$ python3 -q
>>> import numpy as np
>>> from numpy import linalg as LA
>>> np.set_printoptions(suppress=True, linewidth=120)
>>> tidy = lambda a: np.round(a, 1) + 0
>>> W0 = np.load("out14.npy")
>>> tidy(W0)
array([[-0.4, -0.7, -0.6],
       [ 0.1,  0. ,  0.2],
       [ 0.4,  0.2, -0.6],
       [ 0.4,  0.3, -0.4],
       [-0.7,  0.6, -0.3]])
>>> q, r_ = LA.qr(W0)
>>> np.trace(q @ q.T)
np.float64(3.0)
>>> tidy(q.T @ q)
array([[1., 0., 0.],
       [0., 1., 0.],
       [0., 0., 1.]])
>>> tidy(q)
array([[-0.4, -0.7, -0.6],
       [ 0.1,  0. ,  0.2],
       [ 0.4,  0.2, -0.6],
       [ 0.4,  0.3, -0.4],
       [-0.7,  0.6, -0.3]])
>>> np.allclose(r_.T @ r_, W0.T @ W0)
True
>>> tidy(r_)
array([[1., 0., 0.],
       [0., 1., 0.],
       [0., 0., 1.]])
>>> J = np.load("data.npy")
>>> print(J)
[[-4.  6.  0.]
 [ 5.  9.  0.]
 [ 0.  0. -2.]]
>>> vals, vecs = LA.eig(J)
>>> tidy(np.sort(LA.eigvals(J @ J)))
array([  4.,  36., 121.])
>>> vals
array([-6., 11., -2.])
>>> tidy(J @ vecs[:, 0] - vals[0] * vecs[:, 0])
array([0., 0., 0.])
>>> M2 = J / LA.norm(J, axis=1, keepdims=True)
>>> C2 = M2 @ M2.T
>>> (C2 - 2 * np.eye(3)).round(6).argmax(axis=1)
array([1, 0, 0])
>>> tidy(np.degrees(np.arccos(np.clip(C2[1, 0], -1, 1))))
np.float64(62.7)
>>> tidy(C2[1])
array([0.5, 1. , 0. ])
>>> tidy(LA.norm(M2, axis=1))
array([1., 1., 1.])
>>> print(np.argwhere(np.triu(np.abs(C2) > 0.95, 1)))
[]
>>> u = np.array([7, -7])
>>> print(np.cross(J[0, :3], J[1, :3]))
[  0.   0. -66.]
>>> print(np.array([np.convolve(row, u, "same") for row in J]))
[[-28.  70. -42.]
 [ 35.  28. -63.]
 [  0.   0. -14.]]
>>> K = np.load("layer11.npy")
>>> print(K)
[[ 4  4 -2  6]
 [ 4  4 -2  6]
 [-2 -2  1 -3]
 [ 6  6 -3  9]]
>>> ang = np.radians(15)
>>> r_ = np.eye(4)
>>> r_[0, 0] = r_[2, 2] = np.cos(ang)
>>> r_[0, 2], r_[2, 0] = -np.sin(ang), np.sin(ang)
>>> tidy(r_)
array([[ 1. ,  0. , -0.3,  0. ],
       [ 0. ,  1. ,  0. ,  0. ],
       [ 0.3,  0. ,  1. ,  0. ],
       [ 0. ,  0. ,  0. ,  1. ]])
>>> M2 = K @ r_.T
>>> print(tidy(M2))
[[ 4.4  4.  -0.9  6. ]
 [ 4.4  4.  -0.9  6. ]
 [-2.2 -2.   0.4 -3. ]
 [ 6.6  6.  -1.3  9. ]]
>>> tidy(np.abs(M2 - K).max(axis=0))
array([0.6, 0. , 1.7, 0. ])
>>> M = -3 * np.eye(5) + np.eye(5, k=1)
>>> M
array([[-3.,  1.,  0.,  0.,  0.],
       [ 0., -3.,  1.,  0.,  0.],
       [ 0.,  0., -3.,  1.,  0.],
       [ 0.,  0.,  0., -3.,  1.],
       [ 0.,  0.,  0.,  0., -3.]])
>>> rng = np.random.default_rng(1633)
>>> labels = rng.permutation(5)
>>> print(labels)
[2 3 1 0 4]
>>> M2 = M[labels][:, labels]
>>> M2
array([[-3.,  1.,  0.,  0.,  0.],
       [ 0., -3.,  0.,  0.,  1.],
       [ 1.,  0., -3.,  0.,  0.],
       [ 0.,  0.,  1., -3.,  0.],
       [ 0.,  0.,  0.,  0., -3.]])
>>> tidy(np.sort(np.abs(LA.eigvals(M2))))
array([3., 3., 3., 3., 3.])
>>> np.diag(M2)
array([-3., -3., -3., -3., -3.])
>>> print(np.trace(M2))
-15.0
